% python3 -q
>>> import numpy as np
>>> np.set_printoptions(precision=2, suppress=True, linewidth=120, legacy="1.25")
>>> J = np.load("x.npy")
>>> J
array([[2, 0, 0, 1, 2, 0, 0, 0, 0, 0, 0, 0, 0, 1],
       [0, 0, 0, 0, 1, 0, 0, 0, 0, 0, 2, 0, 0, 0],
       [1, 0, 0, 0, 2, 0, 0, 0, 0, 0, 0, 0, 0, 0],
       [0, 0, 1, 0, 0, 1, 0, 0, 0, 0, 0, 1, 0, 0],
       [0, 2, 1, 0, 0, 0, 0, 0, 0, 0, 0, 0, 0, 0],
       [1, 0, 2, 2, 0, 0, 0, 2, 0, 0, 0, 0, 0, 0],
       [0, 0, 0, 1, 1, 0, 1, 0, 0, 0, 0, 0, 0, 0],
       [0, 0, 0, 0, 0, 0, 0, 0, 0, 0, 0, 0, 0, 0],
       [0, 0, 2, 0, 0, 0, 0, 0, 0, 2, 0, 0, 1, 0],
       [0, 0, 0, 0, 0, 1, 0, 0, 0, 0, 0, 2, 0, 0],
       [0, 2, 0, 0, 0, 0, 0, 2, 0, 1, 0, 0, 0, 0],
       [1, 0, 0, 0, 0, 0, 0, 0, 2, 0, 0, 0, 0, 2],
       [0, 0, 0, 2, 0, 0, 0, 0, 0, 0, 1, 0, 0, 0]])
>>> # rows and columns are dependent
>>> r = np.linalg.matrix_rank(J)
>>> r
12
>>> N = np.linalg.svd(J)[2][r:].T
>>> [int(np.linalg.matrix_rank(np.delete(J, i, axis=0))) for i in range(13)]
[11, 11, 11, 11, 11, 11, 11, 12, 11, 11, 11, 11, 11]
>>> N.shape
(14, 2)
>>> round(float(np.trace(np.linalg.pinv(J) @ J)), 2)
12.0
>>> np.allclose(J[:-1].T @ np.linalg.lstsq(J[:-1].T, J[-1])[0], J[-1])
False
>>> A2 = np.array([[3, 2],
...     [1, 0],
...     [3, 1],
...     [1, 0],
...     [1, 3],
...     [2, 2],
...     [1, 0],
...     [2, 1],
...     [1, 0],
...     [0, 0],
...     [1, 3],
...     [3, 1],
...     [3, 0],
...     [1, 1]])
>>> A2.T @ J.T
array([[10,  3,  5,  8,  5, 15,  3,  0,  9,  8,  6,  7,  3],
       [11,  9,  8,  4,  1,  6,  3,  0,  2,  4,  2,  4,  3]])
>>> np.linalg.matrix_rank(J @ A2)
2
